In [1]: import numpy as np

In [2]: np.set_printoptions(precision=2, suppress=True, linewidth=200, floatmode="fixed")

In [3]: other = np.array([[6, 7, 5, 0, 5, 0, 0, 7, 6],
   ...:     [3, 4, 8, 0, 9, 7, 7, 4, 6],
   ...:     [6, 9, 5, 3, 8, 0, 4, 2, 2],
   ...:     [5, 4, 8, 3, 1, 3, 5, 4, 9],
   ...:     [5, 5, 7, 0, 9, 8, 2, 9, 9],
   ...:     [0, 9, 0, 0, 6, 2, 8, 1, 7],
   ...:     [2, 2, 9, 3, 0, 8, 6, 2, 8],
   ...:     [1, 9, 1, 7, 8, 5, 3, 7, 6],
   ...:     [2, 8, 7, 5, 2, 7, 5, 3, 7]])

In [4]: E = np.triu(other)

In [5]: E
Out[5]: 
array([[6, 7, 5, 0, 5, 0, 0, 7, 6],
       [0, 4, 8, 0, 9, 7, 7, 4, 6],
       [0, 0, 5, 3, 8, 0, 4, 2, 2],
       [0, 0, 0, 3, 1, 3, 5, 4, 9],
       [0, 0, 0, 0, 9, 8, 2, 9, 9],
       [0, 0, 0, 0, 0, 2, 8, 1, 7],
       [0, 0, 0, 0, 0, 0, 6, 2, 8],
       [0, 0, 0, 0, 0, 0, 0, 7, 6],
       [0, 0, 0, 0, 0, 0, 0, 0, 7]])

In [6]: rng = np.random.default_rng(59)

In [7]: lab = rng.permutation(9)

In [8]: other = E[:, lab] * rng.choice([-1, 1], 9)

In [9]: other
Out[9]: 
array([[ 0, -5, -6, -5,  0, -7,  0,  6,  7],
       [-7, -8, -6, -9,  0, -4,  7,  0,  4],
       [-4, -5, -2, -8,  3, -2,  0,  0,  0],
       [-5,  0, -9, -1,  3, -4,  3,  0,  0],
       [-2,  0, -9, -9,  0, -9,  8,  0,  0],
       [-8,  0, -7,  0,  0, -1,  2,  0,  0],
       [-6,  0, -8,  0,  0, -2,  0,  0,  0],
       [ 0,  0, -6,  0,  0, -7,  0,  0,  0],
       [ 0,  0, -7,  0,  0,  0,  0,  0,  0]])

In [10]: Uu, _, Vh = np.linalg.svd(E.T @ other)

In [11]: np.round(Uu @ Vh, 2) + 0
Out[11]: 
array([[ 0.00,  0.00,  0.00,  0.00,  0.00,  0.00,  0.00,  1.00,  0.00],
       [ 0.00,  0.00,  0.00,  0.00,  0.00,  0.00,  0.00,  0.00,  1.00],
       [ 0.00, -1.00,  0.00,  0.00,  0.00,  0.00,  0.00,  0.00,  0.00],
       [ 0.00,  0.00,  0.00,  0.00,  1.00,  0.00,  0.00,  0.00,  0.00],
       [ 0.00,  0.00,  0.00, -1.00,  0.00,  0.00,  0.00,  0.00,  0.00],
       [ 0.00,  0.00,  0.00,  0.00,  0.00,  0.00,  1.00,  0.00,  0.00],
       [-1.00,  0.00,  0.00,  0.00,  0.00,  0.00,  0.00,  0.00,  0.00],
       [ 0.00,  0.00,  0.00,  0.00,  0.00, -1.00,  0.00,  0.00,  0.00],
       [ 0.00,  0.00, -1.00,  0.00,  0.00,  0.00,  0.00,  0.00,  0.00]])

In [12]: np.round(np.linalg.lstsq(E, other)[0], 2) + 0
Out[12]: 
array([[ 0.00,  0.00,  0.00,  0.00,  0.00,  0.00,  0.00,  1.00,  0.00],
       [ 0.00,  0.00,  0.00,  0.00,  0.00,  0.00,  0.00,  0.00,  1.00],
       [ 0.00, -1.00,  0.00,  0.00,  0.00,  0.00,  0.00,  0.00,  0.00],
       [ 0.00,  0.00,  0.00,  0.00,  1.00,  0.00,  0.00,  0.00,  0.00],
       [ 0.00,  0.00,  0.00, -1.00,  0.00,  0.00,  0.00,  0.00,  0.00],
       [ 0.00,  0.00,  0.00,  0.00,  0.00,  0.00,  1.00,  0.00,  0.00],
       [-1.00,  0.00,  0.00,  0.00,  0.00,  0.00,  0.00,  0.00,  0.00],
       [ 0.00,  0.00,  0.00,  0.00,  0.00, -1.00,  0.00,  0.00,  0.00],
       [ 0.00,  0.00, -1.00,  0.00,  0.00,  0.00,  0.00,  0.00,  0.00]])

In [13]: lab
Out[13]: array([6, 2, 8, 4, 3, 7, 5, 0, 1])

In [14]: t = np.radians(180)

In [15]: R = np.eye(9)

In [16]: R[1, 1] = R[7, 7] = np.cos(t)

In [17]: R[1, 7], R[7, 1] = -np.sin(t), np.sin(t)

In [18]: R.round(2) + 0
Out[18]: 
array([[ 1.00,  0.00,  0.00,  0.00,  0.00,  0.00,  0.00,  0.00,  0.00],
       [ 0.00, -1.00,  0.00,  0.00,  0.00,  0.00,  0.00,  0.00,  0.00],
       [ 0.00,  0.00,  1.00,  0.00,  0.00,  0.00,  0.00,  0.00,  0.00],
       [ 0.00,  0.00,  0.00,  1.00,  0.00,  0.00,  0.00,  0.00,  0.00],
       [ 0.00,  0.00,  0.00,  0.00,  1.00,  0.00,  0.00,  0.00,  0.00],
       [ 0.00,  0.00,  0.00,  0.00,  0.00,  1.00,  0.00,  0.00,  0.00],
       [ 0.00,  0.00,  0.00,  0.00,  0.00,  0.00,  1.00,  0.00,  0.00],
       [ 0.00,  0.00,  0.00,  0.00,  0.00,  0.00,  0.00, -1.00,  0.00],
       [ 0.00,  0.00,  0.00,  0.00,  0.00,  0.00,  0.00,  0.00,  1.00]])

In [19]: other = E @ R.T

In [20]: np.linalg.svd(E, compute_uv=False), np.linalg.svd(other, compute_uv=False)
Out[20]: 
(array([31.48, 13.97, 11.18,  9.33,  5.55,  4.01,  2.97,  2.68,  0.23]),
 array([31.48, 13.97, 11.18,  9.33,  5.55,  4.01,  2.97,  2.68,  0.23]))

In [21]: other.round(2) + 0
Out[21]: 
array([[ 6.00, -7.00,  5.00,  0.00,  5.00,  0.00,  0.00, -7.00,  6.00],
       [ 0.00, -4.00,  8.00,  0.00,  9.00,  7.00,  7.00, -4.00,  6.00],
       [ 0.00,  0.00,  5.00,  3.00,  8.00,  0.00,  4.00, -2.00,  2.00],
       [ 0.00,  0.00,  0.00,  3.00,  1.00,  3.00,  5.00, -4.00,  9.00],
       [ 0.00,  0.00,  0.00,  0.00,  9.00,  8.00,  2.00, -9.00,  9.00],
       [ 0.00,  0.00,  0.00,  0.00,  0.00,  2.00,  8.00, -1.00,  7.00],
       [ 0.00,  0.00,  0.00,  0.00,  0.00,  0.00,  6.00, -2.00,  8.00],
       [ 0.00,  0.00,  0.00,  0.00,  0.00,  0.00,  0.00, -7.00,  6.00],
       [ 0.00,  0.00,  0.00,  0.00,  0.00,  0.00,  0.00,  0.00,  7.00]])

In [22]: np.allclose(E @ E.T, other @ other.T)
Out[22]: True

In [23]: round(np.linalg.det(R), 2), np.trace(R)
Out[23]: (np.float64(1.0), np.float64(5.0))

In [24]: np.argsort(-np.linalg.norm(E, axis=0).round(6), kind="stable")[:3]
Out[24]: array([8, 4, 7])

In [25]: np.round(np.abs(np.linalg.svd(E)[2][-1]), 2) + 0
Out[25]: array([0.59, 0.66, 0.38, 0.11, 0.17, 0.20, 0.04, 0.00, 0.01])

In [26]: [round(float(x), 2) for x in np.linalg.svd(E, compute_uv=False)[:3]]
Out[26]: [31.48, 13.97, 11.18]

In [27]: np.round(np.linalg.norm(E, 2) / np.linalg.norm(E), 2)
Out[27]: np.float64(0.82)

In [28]: np.linalg.matrix_rank(E, rtol=0.1)
Out[28]: np.int64(6)

In [29]: gram = E.T @ E

In [30]: np.linalg.svd(E, compute_uv=False) ** 2
Out[30]: array([990.98, 195.17, 124.95,  87.01,  30.77,  16.09,   8.79,   7.18,   0.06])

In [31]: gram
Out[31]: 
array([[ 36,  42,  30,   0,  30,   0,   0,  42,  36],
       [ 42,  65,  67,   0,  71,  28,  28,  65,  66],
       [ 30,  67, 114,  15, 137,  56,  76,  77,  88],
       [  0,   0,  15,  18,  27,   9,  27,  18,  33],
       [ 30,  71, 137,  27, 252, 138, 118, 172, 190],
       [  0,  28,  56,   9, 138, 126,  96, 114, 155],
       [  0,  28,  76,  27, 118,  96, 194,  94, 217],
       [ 42,  65,  77,  18, 172, 114,  94, 220, 252],
       [ 36,  66,  88,  33, 190, 155, 217, 252, 436]])

In [32]: np.trace(gram), (E ** 2).sum()
Out[32]: (np.int64(1461), np.int64(1461))

In [33]: np.allclose(gram, gram.T)
Out[33]: True

In [34]: data = rng.normal(size=(36, 5)) + 5 * np.array([1, 1, 1, 1, -2])

In [35]: data
Out[35]: 
array([[  5.25,   6.02,   5.55,   6.10,  -9.96],
       [  4.31,   6.32,   4.48,   4.13,  -8.93],
       [  4.04,   3.91,   6.57,   5.55, -10.44],
       [  4.46,   3.62,   6.14,   5.28,  -9.03],
       [  6.26,   4.48,   6.28,   5.42,  -9.44],
       [  3.44,   5.68,   4.71,   4.44,  -9.95],
       [  4.52,   4.69,   4.23,   4.35,  -9.98],
       [  6.78,   3.45,   2.56,   4.84,  -9.14],
       [  4.59,   2.58,   4.10,   4.10, -11.90],
       [  5.66,   5.29,   3.72,   5.67, -10.58],
       [  6.42,   5.66,   6.83,   4.93,  -9.12],
       [  4.28,   4.99,   5.61,   5.19, -10.00],
       [  5.33,   4.89,   4.19,   5.23, -10.07],
       [  5.19,   4.76,   5.46,   4.92, -11.91],
       [  5.63,   5.33,   4.27,   5.96,  -9.54],
       [  6.41,   5.75,   5.66,   6.33, -10.13],
       [  3.76,   5.11,   6.30,   5.48,  -9.79],
       [  3.97,   4.00,   4.84,   4.22, -10.14],
       [  5.47,   6.06,   5.80,   6.27, -10.91],
       [  3.33,   4.43,   3.52,   5.36,  -9.39],
       [  6.94,   4.05,   4.40,   3.71, -10.80],
       [  5.71,   4.85,   5.33,   3.87, -10.40],
       [  4.85,   4.97,   5.25,   5.84, -10.72],
       [  5.59,   4.75,   5.90,   5.76,  -9.45],
       [  4.59,   3.79,   5.72,   5.74, -10.04],
       [  4.55,   5.16,   5.17,   3.49, -10.47],
       [  5.58,   6.37,   6.06,   5.03,  -9.77],
       [  4.84,   4.85,   5.23,   4.86,  -9.98],
       [  5.36,   3.99,   4.20,   5.77, -11.75],
       [  4.56,   5.18,   4.52,   4.15, -13.12],
       [  4.48,   4.23,   4.24,   4.05, -11.01],
       [  6.55,   5.55,   5.31,   5.95, -10.47],
       [  4.57,   4.41,   5.73,   5.58,  -7.71],
       [  4.44,   2.33,   6.15,   4.10, -10.41],
       [  2.97,   5.95,   5.72,   5.27,  -8.29],
       [  5.26,   4.35,   5.71,   4.29,  -8.94]])

In [36]: lab = data[:, 3] > np.median(data[:, 3])

In [37]: u = data[lab].mean(axis=0) - data[~lab].mean(axis=0)

In [38]: round(float((((data - data.mean(axis=0)) @ u > 0) == lab).mean()), 2)
Out[38]: 0.86

In [39]: u
Out[39]: array([0.01, 0.27, 0.35, 1.33, 0.46])
